$ ipython --no-banner

In [1]: import numpy as np

In [2]: np.set_printoptions(precision=3, suppress=True, linewidth=120, legacy="1.25")

In [3]: def rd(a):
   ...:     return np.round(a, 3) + 0
   ...: 

In [4]: A = np.maximum(np.array([[-8], [3], [6], [9], [-4], [1], [4], [0], [0], [-2], [-4], [8], [-7]]) @ np.array([[2, 0, 3, 2]]) + np.array([9, 4, 5, 0]), 0)

In [5]: A
Out[5]: 
array([[ 0,  4,  0,  0],
       [15,  4, 14,  6],
       [21,  4, 23, 12],
       [27,  4, 32, 18],
       [ 1,  4,  0,  0],
       [11,  4,  8,  2],
       [17,  4, 17,  8],
       [ 9,  4,  5,  0],
       [ 9,  4,  5,  0],
       [ 5,  4,  0,  0],
       [ 1,  4,  0,  0],
       [25,  4, 29, 16],
       [ 0,  4,  0,  0]])

In [6]: # row 8 repeats row 7

In [7]: rng = np.random.default_rng(161)

In [8]: idx = rng.permutation(4)

In [9]: B = A[:, idx] * rng.choice([-1, 1], 4)

In [10]: B
Out[10]: 
array([[  0,  -4,   0,   0],
       [  6,  -4, -15, -14],
       [ 12,  -4, -21, -23],
       [ 18,  -4, -27, -32],
       [  0,  -4,  -1,   0],
       [  2,  -4, -11,  -8],
       [  8,  -4, -17, -17],
       [  0,  -4,  -9,  -5],
       [  0,  -4,  -9,  -5],
       [  0,  -4,  -5,   0],
       [  0,  -4,  -1,   0],
       [ 16,  -4, -25, -29],
       [  0,  -4,   0,   0]])

In [11]: U, _, VT = np.linalg.svd(A.T @ B)

In [12]: rd(np.linalg.lstsq(A, B)[0])
Out[12]: 
array([[ 0.,  0., -1.,  0.],
       [ 0., -1.,  0.,  0.],
       [ 0.,  0.,  0., -1.],
       [ 1.,  0.,  0.,  0.]])

In [13]: rd(U @ VT)
Out[13]: 
array([[ 0.,  0., -1.,  0.],
       [ 0., -1.,  0.,  0.],
       [ 0.,  0.,  0., -1.],
       [ 1.,  0.,  0.,  0.]])
